In [1]: import numpy as np

In [2]: import numpy.linalg as la

In [3]: np.set_printoptions(precision=2, suppress=True, linewidth=100)

In [4]: K = np.load("m.npy")

In [5]: K
Out[5]: 
array([[ 3, -2,  1],
       [ 1,  3,  1],
       [ 1, -2,  2],
       [-3,  0, -2]])

In [6]: rng = np.random.default_rng(12579)

In [7]: M2 = K + rng.integers(-2, 3, (4, 2)) @ rng.integers(-2, 3, (2, 3))

In [8]: M2
Out[8]: 
array([[ 1, -8,  3],
       [ 3,  1, -1],
       [ 7,  0, -4],
       [ 2,  3, -7]])

In [9]: np.abs(M2 - K).sum(axis=1)
Out[9]: array([10,  6, 14, 13])

In [10]: np.round(la.svd(M2 - K, compute_uv=False), 2) + 0
Out[10]: array([12.68,  5.5 ,  0.  ])

In [11]: Q, _ = la.qr(np.array([[0.0, -0.3, 0.4, -0.8],
    ...:     [-0.4, -0.3, 0.2, 0.2],
    ...:     [0.6, 0.1, 1.2, -0.5],
    ...:     [-0.1, 1.9, -1.2, -0.9]]))

In [12]: vals = np.array([2, 0, -1, -1])

In [13]: F = Q @ np.diag(vals) @ Q.T

In [14]: F.round(2) + 0
Out[14]: 
array([[-0.98,  0.02, -0.01, -0.15],
       [ 0.02, -0.07, -1.37,  0.07],
       [-0.01, -1.37,  1.04, -0.28],
       [-0.15,  0.07, -0.28,  0.  ]])

In [15]: np.abs(np.diag(la.qr(F)[1])) > 1e-9
Out[15]: array([ True,  True,  True, False])

In [16]: round(float(np.trace(la.pinv(F) @ F)), 2)
Out[16]: 3.0

In [17]: r = la.matrix_rank(F)

In [18]: r
Out[18]: np.int64(3)

In [19]: ns = la.svd(F)[2][r:].T

In [20]: [int(la.matrix_rank(F[:i])) for i in range(1, len(F) + 1)]
Out[20]: [1, 2, 3, 3]

In [21]: ns.shape
Out[21]: (4, 1)

In [22]: np.round(F @ ns, 2) + 0
Out[22]: 
array([[0.],
       [0.],
       [0.],
       [0.]])

In [23]: np.allclose(F @ ns, 0)
Out[23]: True

In [24]: np.round(ns @ ns.T, 2) + 0
Out[24]: 
array([[ 0.02,  0.02, -0.01, -0.15],
       [ 0.02,  0.02, -0.01, -0.15],
       [-0.01, -0.01,  0.  ,  0.06],
       [-0.15, -0.15,  0.06,  0.95]])

In [25]: la.matrix_rank(F.T @ F), la.matrix_rank(F @ F.T)
Out[25]: (np.int64(3), np.int64(3))

In [26]: [int(la.matrix_rank(F[:, :j + 1])) for j in range(4)]
Out[26]: [1, 2, 3, 3]

In [27]: U, sigma, vt = la.svd(F)

In [28]: np.argmax(sigma[:-1] / (sigma[1:] + 1e-6)) + 1
Out[28]: np.int64(3)

In [29]: M2 = U[:, :3] @ np.diag(sigma[:3]) @ vt[:3]

In [30]: np.round(la.norm(F - M2, 2), 2), round(sigma[3], 2)
Out[30]: (np.float64(0.0), np.float64(0.0))

In [31]: round(np.abs(F - M2).max(), 2)
Out[31]: np.float64(0.0)

In [32]: M2.round(2) + 0
Out[32]: 
array([[-0.98,  0.02, -0.01, -0.15],
       [ 0.02, -0.07, -1.37,  0.07],
       [-0.01, -1.37,  1.04, -0.28],
       [-0.15,  0.07, -0.28,  0.  ]])

In [33]: M2 = F / la.norm(F, axis=1, keepdims=True)

In [34]: G = M2 @ M2.T

In [35]: G[1]
Out[35]: array([-0.02,  1.  , -0.56,  0.84])

In [36]: G
Out[36]: 
array([[ 1.  , -0.02,  0.01,  0.46],
       [-0.02,  1.  , -0.56,  0.84],
       [ 0.01, -0.56,  1.  , -0.69],
       [ 0.46,  0.84, -0.69,  1.  ]])

In [37]: round(np.degrees(np.arccos(np.clip(G[1, 2], -1, 1))), 2)
Out[37]: np.float64(124.39)

In [38]: (G - 2 * np.eye(4)).round(6).argmax(axis=1)
Out[38]: array([3, 3, 0, 1])

In [39]: np.argwhere(np.triu(np.abs(G) > 0.95, 1))
Out[39]: array([], shape=(0, 2), dtype=int64)

In [40]: def softmax(z):
    ...:     e = np.exp(z - z.max(axis=-1, keepdims=True))
    ...:     return e / e.sum(axis=-1, keepdims=True)
    ...: 

In [41]: np.round(softmax(10 * F[1]), 2) + 0
Out[41]: array([0.33, 0.13, 0.  , 0.54])

In [42]: softmax(F[1] + 5)
Out[42]: array([0.31, 0.28, 0.08, 0.33])

In [43]: softmax(F[1])
Out[43]: array([0.31, 0.28, 0.08, 0.33])

In [44]: S = F @ F.T / np.sqrt(4)

In [45]: softmax(S + np.triu(np.full(S.shape, -np.inf), 1))
Out[45]: 
array([[1.  , 0.  , 0.  , 0.  ],
       [0.28, 0.72, 0.  , 0.  ],
       [0.17, 0.08, 0.75, 0.  ],
       [0.26, 0.29, 0.2 , 0.25]])

In [46]: softmax(S)[1] @ F
Out[46]: array([-0.21, -0.14, -0.63, -0.02])

In [47]: m1 = np.load("w.npy")

In [48]: m1
Out[48]: 
array([[ 1,  1, -1, -1,  1,  1, -1, -1],
       [ 1,  1,  1,  1, -1, -1, -1, -1],
       [ 1,  1,  1,  1,  1,  1,  1,  1]])

In [49]: # column 1 repeats column 0

In [50]: m1.reshape(2, -1)
Out[50]: 
array([[ 1,  1, -1, -1,  1,  1, -1, -1,  1,  1,  1,  1],
       [-1, -1, -1, -1,  1,  1,  1,  1,  1,  1,  1,  1]])

In [51]: m1.reshape(-1, 2)
Out[51]: 
array([[ 1,  1],
       [-1, -1],
       [ 1,  1],
       [-1, -1],
       [ 1,  1],
       [ 1,  1],
       [-1, -1],
       [-1, -1],
       [ 1,  1],
       [ 1,  1],
       [ 1,  1],
       [ 1,  1]])

In [52]: t3 = m1.reshape(3, 2, -1)

In [53]: t3.shape
Out[53]: (3, 2, 4)

In [54]: np.swapaxes(t3, 1, 2)[1]
Out[54]: 
array([[ 1, -1],
       [ 1, -1],
       [ 1, -1],
       [ 1, -1]])

In [55]: np.einsum("ihd,ihd->ih", t3, t3)
Out[55]: 
array([[4, 4],
       [4, 4],
       [4, 4]])

In [56]: t3.sum(axis=1)
Out[56]: 
array([[ 2,  2, -2, -2],
       [ 0,  0,  0,  0],
       [ 2,  2,  2,  2]])

In [57]: round(float(la.norm(m1, "nuc")), 2)
Out[57]: 8.49

In [58]: round(la.norm(m1, 2), 2)
Out[58]: np.float64(2.83)

In [59]: round(float(la.norm(m1) ** 2 / la.norm(m1, 2) ** 2), 2)
Out[59]: 3.0

In [60]: la.norm(m1, axis=2)
AxisError: axis 2 is out of bounds for array of dimension 2


In [61]: np.round(la.norm(m1[1], 1), 2), round(la.norm(m1[1], np.inf), 2)
Out[61]: (np.float64(8.0), np.float64(1.0))

In [62]: la.norm(m1, axis=1)
Out[62]: array([2.83, 2.83, 2.83])

In [63]: m1[1] @ m1[0]
Out[63]: np.int64(0)

In [64]: la.norm(m1, axis=0)
Out[64]: array([1.73, 1.73, 1.73, 1.73, 1.73, 1.73, 1.73, 1.73])

In [65]: G = m1.T @ m1

In [66]: np.trace(G), (m1 ** 2).sum()
Out[66]: (np.int64(24), np.int64(24))

In [67]: np.round(la.eigvalsh(G)[::-1], 2) + 0
Out[67]: array([8., 8., 8., 0., 0., 0., 0., 0.])

In [68]: t3 = np.stack([m1, -3 * m1, m1[::-1]])

In [69]: t3.sum(axis=0)
Out[69]: 
array([[-1, -1,  3,  3, -1, -1,  3,  3],
       [-1, -1, -1, -1,  1,  1,  1,  1],
       [-1, -1, -3, -3, -1, -1, -3, -3]])

In [70]: la.matrix_rank(t3.reshape(3, -1))
Out[70]: np.int64(2)

In [71]: la.norm(t3, axis=(1, 2))
Out[71]: array([ 4.9, 14.7,  4.9])

In [72]: t3.shape
Out[72]: (3, 3, 8)
